$ ipython --no-banner

In [1]: import numpy as np

In [2]: np.set_printoptions(precision=2, suppress=True, linewidth=160)

In [3]: def rd(a):
   ...:     return np.round(a, 2) + 0
   ...: 

In [4]: M = np.load("w.npy")

In [5]: print(M)
[[ 2  1  1  4 -1  1 -5]
 [ 4  0  4 -5 -1 -5 -5]
 [ 0  3  4 -2  0 -4 -5]
 [-3  4  5  5 -1  2  1]
 [-2 -5 -5 -5 -1  5  0]
 [-5  4  5  0 -4  3  5]]

In [6]: Y = np.array([[2, 2], [0, 3], [2, 3], [1, 1], [0, 0], [2, 1], [3, 0]])

In [7]: Y @ M
ValueError: matmul: Input operand 1 has a mismatch in its core dimension 0, with gufunc signature (n?,k),(k,m?)->(n?,m?) (size 6 is different from 2)


In [8]: print(Y.T @ M.T)
[[ -3 -14 -17  16  -9  21]
 [ 15  10  15  28 -34  20]]

In [9]: print(np.linalg.matrix_rank(np.vstack([M, Y.T])))
7

In [10]: print(np.einsum("ij->j", M))
[-4  7 14 -3 -8  2 -9]

In [11]: C2 = M.T @ M

In [12]: print(np.diag(C2))
[ 58  67 108  95  20  80 101]

In [13]: print(np.trace(C2), (M ** 2).sum())
529 529

In [14]: print(np.linalg.matrix_rank(C2))
6

In [15]: print(rd(np.linalg.eigvalsh(C2)[::-1]))
[208.31 201.39  75.17  34.14   8.5    1.48   0.  ]

In [16]: Uu, sigma, Vh = np.linalg.svd(M, full_matrices=False)

In [17]: print(rd(Uu.T @ Uu))
[[1. 0. 0. 0. 0. 0.]
 [0. 1. 0. 0. 0. 0.]
 [0. 0. 1. 0. 0. 0.]
 [0. 0. 0. 1. 0. 0.]
 [0. 0. 0. 0. 1. 0.]
 [0. 0. 0. 0. 0. 1.]]

In [18]: print(rd(np.cumsum(sigma ** 2) / np.sum(sigma ** 2)))
[0.39 0.77 0.92 0.98 1.   1.  ]

In [19]: print(Uu.shape, sigma.shape, Vh.shape)
(6, 6) (6,) (6, 7)

In [20]: print(np.allclose(Uu * sigma @ Vh, M))
True

In [21]: Y = np.array([[-8, 6], [9, -8], [8, 4]])

In [22]: W2 = np.array([[1, 1, 0], [3, 0, 1]])

In [23]: feats = Y @ W2

In [24]: print(feats)
[[ 10  -8   6]
 [-15   9  -8]
 [ 20   8   4]]

In [25]: # null space of dimension 1

In [26]: print(np.unique(feats.round(6), axis=0).shape)
(3, 3)

In [27]: print(rd(np.trace(np.linalg.pinv(feats) @ feats)))
2.0

In [28]: print(np.abs(np.diag(np.linalg.qr(feats)[1])) > 1e-9)
[ True  True False]

In [29]: proj = np.triu(np.array([[3, -2, 2], [-3, 1, 2], [3, -3, 2]]), 1) + np.eye(3)

In [30]: Y = proj @ feats @ np.linalg.inv(proj)

In [31]: print(np.linalg.matrix_rank(Y))
2

In [32]: print(rd(np.linalg.det(Y)))
0.0

In [33]: print(proj @ feats - feats @ proj)
[[ 70.  18.  20.]
 [ 40. -14.  20.]
 [  0.  40. -56.]]

In [34]: print(np.trace(Y), np.trace(feats))
23.0 23

In [35]: print(rd(np.linalg.det(2 * feats)), rd(np.linalg.det(feats)))
0.0 0.0

In [36]: print(np.einsum("ii->", feats))
23

In [37]: print(np.kron(np.eye(2, dtype=int), feats))
[[ 10  -8   6   0   0   0]
 [-15   9  -8   0   0   0]
 [ 20   8   4   0   0   0]
 [  0   0   0  10  -8   6]
 [  0   0   0 -15   9  -8]
 [  0   0   0  20   8   4]]

In [38]: print(rd(np.linalg.eigvals(feats).sum().real))
23.0

In [39]: def softmax(z):
    ...:     e = np.exp(z - z.max(axis=-1, keepdims=True))
    ...:     return e / e.sum(axis=-1, keepdims=True)
    ...: 

In [40]: print(rd(softmax(feats[2] + 4)))
[1. 0. 0.]

In [41]: print(rd(softmax(feats[2])))
[1. 0. 0.]

In [42]: S = feats @ feats.T / np.sqrt(3)

In [43]: print(softmax(S)[2] @ feats)
[20.  8.  4.]

In [44]: K = np.loadtxt("mat.csv", delimiter=",")

In [45]: print(K)
[[  0.5   0.   -0.4   0.9   0.1  -0.6]
 [ -0.4   1.1   1.1   1.2   1.6   1.3]
 [ -0.3  -0.5  -0.7   1.4  -0.1   1.4]
 [  0.3   1.9   0.   -0.6   0.7  -0.6]
 [ -2.1  -1.2  -1.8   0.1  -0.8  -0.5]
 [  0.5   0.4  -1.    1.3   1.5  -0.7]
 [ -1.5  -1.    0.7  -1.7   0.    1.6]
 [  1.3   1.2  -0.2   0.9   1.1   1.7]
 [  1.   -0.3  -0.8   0.3  -0.1  -0.3]
 [  0.   -1.6  -0.1  -0.5   1.4   0.1]
 [ -1.6   0.3  -1.9   0.7  -1.   -2. ]
 [  1.3  -1.1   1.4  -0.4  -0.5  -0.3]
 [ -2.   -0.7   0.    1.7  -1.4  -1.6]
 [  1.   -0.7   0.6   0.1   1.   -1.2]
 [ -1.    0.9   0.8  -0.6  -1.8   0.4]
 [  0.4   0.8   0.   -1.7   0.1  -1. ]
 [ 10.  -18.   -8.  -17.   -8.    6. ]
 [  0.3   1.5  -0.6   1.   -1.6   0.2]
 [ -1.2   0.7   0.6   0.9  -1.   -0.9]
 [ -0.7   0.9   0.4  -1.6  -0.8  -1.3]
 [ -0.6   1.6   0.   -0.3  -1.2  -0.6]
 [ -0.5   1.2   1.2  -0.6  -0.6   0.2]
 [ -0.3   1.6   0.9   1.1  -0.6   1. ]]

In [46]: rng = np.random.default_rng(95)

In [47]: labels = rng.permutation(6)

In [48]: Y = K[:, labels] * rng.choice([-1, 1], 6)

In [49]: print(Y)
[[ -0.5  -0.9   0.4  -0.    0.6  -0.1]
 [  0.4  -1.2  -1.1  -1.1  -1.3  -1.6]
 [  0.3  -1.4   0.7   0.5  -1.4   0.1]
 [ -0.3   0.6  -0.   -1.9   0.6  -0.7]
 [  2.1  -0.1   1.8   1.2   0.5   0.8]
 [ -0.5  -1.3   1.   -0.4   0.7  -1.5]
 [  1.5   1.7  -0.7   1.   -1.6  -0. ]
 [ -1.3  -0.9   0.2  -1.2  -1.7  -1.1]
 [ -1.   -0.3   0.8   0.3   0.3   0.1]
 [ -0.    0.5   0.1   1.6  -0.1  -1.4]
 [  1.6  -0.7   1.9  -0.3   2.    1. ]
 [ -1.3   0.4  -1.4   1.1   0.3   0.5]
 [  2.   -1.7  -0.    0.7   1.6   1.4]
 [ -1.   -0.1  -0.6   0.7   1.2  -1. ]
 [  1.    0.6  -0.8  -0.9  -0.4   1.8]
 [ -0.4   1.7  -0.   -0.8   1.   -0.1]
 [-10.   17.    8.   18.   -6.    8. ]
 [ -0.3  -1.    0.6  -1.5  -0.2   1.6]
 [  1.2  -0.9  -0.6  -0.7   0.9   1. ]
 [  0.7   1.6  -0.4  -0.9   1.3   0.8]
 [  0.6   0.3  -0.   -1.6   0.6   1.2]
 [  0.5   0.6  -1.2  -1.2  -0.2   0.6]
 [  0.3  -1.1  -0.9  -1.6  -1.    0.6]]

In [50]: Uu, _, Vh = np.linalg.svd(K.T @ Y)

In [51]: print(labels)
[0 3 2 1 5 4]

In [52]: print(rd(np.linalg.lstsq(K, Y)[0]))
[[-1.  0.  0.  0.  0.  0.]
 [ 0.  0.  0. -1.  0.  0.]
 [ 0.  0. -1.  0.  0.  0.]
 [ 0. -1.  0.  0.  0.  0.]
 [ 0.  0.  0.  0.  0. -1.]
 [ 0.  0.  0.  0. -1.  0.]]

In [53]: print(rd(Uu @ Vh))
[[-1.  0.  0.  0.  0.  0.]
 [ 0.  0.  0. -1.  0.  0.]
 [ 0.  0. -1.  0.  0.  0.]
 [ 0. -1.  0.  0.  0.  0.]
 [ 0.  0.  0.  0.  0. -1.]
 [ 0.  0.  0.  0. -1.  0.]]
